$ ipython --no-banner

In [1]: import numpy as np

In [2]: np.set_printoptions(precision=2, suppress=True, linewidth=140, legacy="1.25")

In [3]: feats = np.load("dump.npy")

In [4]: print(feats)
[[ 1  0  0  0  0  0]
 [ 0 -2  0  0  0  0]
 [ 0  0 -1  0  0  0]
 [ 0  0  0  2  0  0]
 [ 0  0  0  0 -1  0]
 [ 0  0  0  0  0 -2]]

In [5]: # triangular, det is the product of the diagonal

In [6]: ev, evecs = np.linalg.eigvalsh(feats)
Traceback (most recent call last):
  Cell In[6], line 1
    ev, evecs = np.linalg.eigvalsh(feats)
ValueError: too many values to unpack (expected 2)


In [7]: ev, evecs = np.linalg.eigh(feats)

In [8]: print(np.abs(evecs[:, -1]).round(6).argmax())
3

In [9]: print((ev > 1e-8).sum(), (ev < -1e-8).sum())
2 4

In [10]: print(np.linalg.eigvalsh(feats @ feats))
[1. 1. 1. 4. 4. 4.]

In [11]: print(np.abs(evecs[:, -1]))
[0. 0. 0. 1. 0. 0.]

In [12]: print(np.unique(ev.round(6) + 0, return_counts=True)[1])
[2 2 1 1]

In [13]: print(evecs.T @ evecs)
[[1. 0. 0. 0. 0. 0.]
 [0. 1. 0. 0. 0. 0.]
 [0. 0. 1. 0. 0. 0.]
 [0. 0. 0. 1. 0. 0.]
 [0. 0. 0. 0. 1. 0.]
 [0. 0. 0. 0. 0. 1.]]

In [14]: print(evecs.T @ feats @ evecs)
[[-2.  0.  0.  0.  0.  0.]
 [ 0. -2.  0.  0.  0.  0.]
 [ 0.  0. -1.  0.  0.  0.]
 [ 0.  0.  0. -1.  0.  0.]
 [ 0.  0.  0.  0.  1.  0.]
 [ 0.  0.  0.  0.  0.  2.]]

In [15]: mat = np.array([[0, 1, 0], [1, 0, 0], [0, 0, 1]])

In [16]: print(mat)
[[0 1 0]
 [1 0 0]
 [0 0 1]]

In [17]: print(np.round(np.abs(np.linalg.eigvals(feats)).max(), 2))
2.0

In [18]: np.linalg.determinant(feats)
Traceback (most recent call last):
  Cell In[18], line 1
    np.linalg.determinant(feats)
AttributeError: module 'numpy.linalg' has no attribute 'determinant'


In [19]: print(np.linalg.matrix_power(feats, 4))
[[ 1  0  0  0  0  0]
 [ 0 16  0  0  0  0]
 [ 0  0  1  0  0  0]
 [ 0  0  0 16  0  0]
 [ 0  0  0  0  1  0]
 [ 0  0  0  0  0 16]]

In [20]: u = np.array([9, 5])

In [21]: print(np.correlate(mat[1], mat[2], "full"))
[1 0 0 0 0]

In [22]: print(np.array([np.convolve(row, u, "same") for row in mat]))
[[0 9 5]
 [9 5 0]
 [0 0 9]]

In [23]: ev, evecs = np.linalg.eig(mat)

In [24]: print(ev)
[ 1. -1.  1.]

In [25]: print(np.sort(np.linalg.eigvals(np.linalg.inv(mat))))
[-1.  1.  1.]

In [26]: ev, evecs = np.linalg.eigh(mat)

In [27]: x0 = np.array([-2, -2, -1])

In [28]: print(evecs * np.maximum(ev, 0) @ evecs.T)
[[0.5 0.5 0. ]
 [0.5 0.5 0. ]
 [0.  0.  1. ]]

In [29]: print(x0 @ mat @ x0)
9

In [30]: print(np.round(evecs * np.abs(ev) @ evecs.T, 2) + 0)
[[1. 0. 0.]
 [0. 1. 0.]
 [0. 0. 1.]]

In [31]: ev, evecs = np.linalg.eigh(mat)

In [32]: print(np.linalg.svd(mat, compute_uv=False))
[1. 1. 1.]

In [33]: print(np.unique(ev.round(6) + 0, return_counts=True)[1])
[1 2]

In [34]: print(np.linalg.eigvalsh(mat + -1 * np.eye(3)))
[-2.  0.  0.]

In [35]: print(np.round(evecs.T @ evecs, 2) + 0)
[[1. 0. 0.]
 [0. 1. 0.]
 [0. 0. 1.]]

In [36]: print(np.round(evecs @ np.diag(ev) @ evecs.T, 2) + 0)
[[0. 1. 0.]
 [1. 0. 0.]
 [0. 0. 1.]]

In [37]: B = np.array([[0], [2], [1], [0]])

In [38]: C = np.array([[-3, 1, -3, 0]])

In [39]: W0 = B @ C

In [40]: print(W0)
[[ 0  0  0  0]
 [-6  2 -6  0]
 [-3  1 -3  0]
 [ 0  0  0  0]]

In [41]: rng = np.random.default_rng(69284)

In [42]: labels = rng.permutation(4)

In [43]: print(labels)
[2 3 0 1]

In [44]: B = W0[labels][:, labels]

In [45]: print(np.diag(B))
[-3  0  0  2]

In [46]: print(B)
[[-3  0 -3  1]
 [ 0  0  0  0]
 [ 0  0  0  0]
 [-6  0 -6  2]]

In [47]: print(np.round(np.linalg.det(B), 2), round(np.linalg.det(W0[labels]), 2))
0.0 0.0

In [48]: print(np.allclose(B, W0))
False

In [49]: print(np.trace(B))
-1

In [50]: B = np.array([[-2, -4], [-1, 2], [-5, 1], [-5, -3]])

In [51]: print(np.einsum("ij,ij->i", W0, W0))
[ 0 76 19  0]

In [52]: print(np.einsum("ij->j", W0))
[-9  3 -9  0]

In [53]: print(np.einsum("ik,kj->ji", W0, B))
[[ 0 40 20  0]
 [ 0 22 11  0]]

In [54]: B @ W0
Traceback (most recent call last):
  Cell In[54], line 1
    B @ W0
ValueError: matmul: Input operand 1 has a mismatch in its core dimension 0, with gufunc signature (n?,k),(k,m?)->(n?,m?) (size 4 is different from 2)


In [55]: print(B.T @ W0.T)
[[ 0 40 20  0]
 [ 0 22 11  0]]

In [56]: print(W0 @ B)
[[ 0  0]
 [40 22]
 [20 11]
 [ 0  0]]

In [57]: K = np.load("out2.npy")

In [58]: print(K)
[[-2.  1.  1.  1.  1.]
 [ 1. -2.  1.  1.  1.]
 [ 1.  1. -2.  1.  1.]
 [ 1.  1.  1. -2.  1.]
 [ 1.  1.  1.  1. -2.]]

In [59]: # equal to its transpose

In [60]: ev, evecs = np.linalg.eigvalsh(K)
Traceback (most recent call last):
  Cell In[60], line 1
    ev, evecs = np.linalg.eigvalsh(K)
ValueError: too many values to unpack (expected 2)


In [61]: ev, evecs = np.linalg.eigh(K)

In [62]: print(np.linalg.eigvalsh(K + -1 * np.eye(5)))
[-4. -4. -4. -4.  1.]

In [63]: print(np.abs(evecs[:, -1]))
[0.45 0.45 0.45 0.45 0.45]

In [64]: print(round(ev.sum(), 2), np.trace(K))
-10.0 -10.0

In [65]: print(np.abs(evecs[:, -1]).round(6).argmax())
0

In [66]: print((ev > 1e-8).sum(), (ev < -1e-8).sum())
1 4

In [67]: labels = rng.permutation(5)

In [68]: print(labels)
[3 2 0 1 4]

In [69]: B = K[labels][:, labels]

In [70]: print(round(np.linalg.det(B), 2), np.round(np.linalg.det(K[labels]), 2))
162.0 -162.0

In [71]: print(np.sort(np.abs(np.linalg.eigvals(B))))
[2. 3. 3. 3. 3.]

In [72]: print(np.diag(B))
[-2. -2. -2. -2. -2.]

In [73]: A = np.loadtxt("case16.csv", delimiter=",")

In [74]: print(A)
[[-6. -3.  0.]
 [ 6.  3.  0.]
 [-6. -3.  0.]
 [-6. -3.  0.]]

In [75]: B = A / np.linalg.norm(A, axis=1, keepdims=True)

In [76]: gram = B @ B.T

In [77]: print(gram[0])
[ 1. -1.  1.  1.]

In [78]: print(np.argwhere(np.triu(np.abs(gram) > 0.95, 1)))
[[0 1]
 [0 2]
 [0 3]
 [1 2]
 [1 3]
 [2 3]]

In [79]: print(np.round(np.degrees(np.arccos(np.clip(gram[0, 2], -1, 1))), 2))
0.0

In [80]: B = A / np.sqrt((A ** 2).mean(axis=1, keepdims=True))

In [81]: print(np.linalg.norm(B, axis=1))
[1.73 1.73 1.73 1.73]

In [82]: print(np.linalg.matrix_rank(B) == np.linalg.matrix_rank(A))
True

In [83]: print(np.linalg.matrix_rank(A - A.mean(axis=1, keepdims=True)))
1

In [84]: print(B[1])
[1.55 0.77 0.  ]

In [85]: print(A - A.mean(axis=1, keepdims=True))
[[-3.  0.  3.]
 [ 3.  0. -3.]
 [-3.  0.  3.]
 [-3.  0.  3.]]

In [86]: B = A + rng.integers(-2, 3, (4, 1)) @ rng.integers(-2, 3, (1, 3))

In [87]: print(B)
[[-6. -3.  0.]
 [ 6.  7. -4.]
 [-6. -1. -2.]
 [-6. -1. -2.]]

In [88]: print(np.abs(B - A).sum(axis=1))
[0. 8. 4. 4.]

In [89]: J = np.load("m.npy")

In [90]: print(J)
[[  0   7   1   2   8]
 [ -6   0   2   5  -1]
 [-12   7   5  12   6]]

In [91]: left, sigma, Vh = np.linalg.svd(J)

In [92]: evecs = Vh[:(sigma > 1e-8).sum()]

In [93]: x0 = J[2] + -1 * J[0] + rng.integers(2) * np.eye(5)[0]

In [94]: print(x0)
[-12.   0.   4.  10.  -2.]

In [95]: print(np.allclose(evecs.T @ evecs @ x0, x0))
True

In [96]: print(np.linalg.matrix_rank(np.vstack([J, x0])))
2
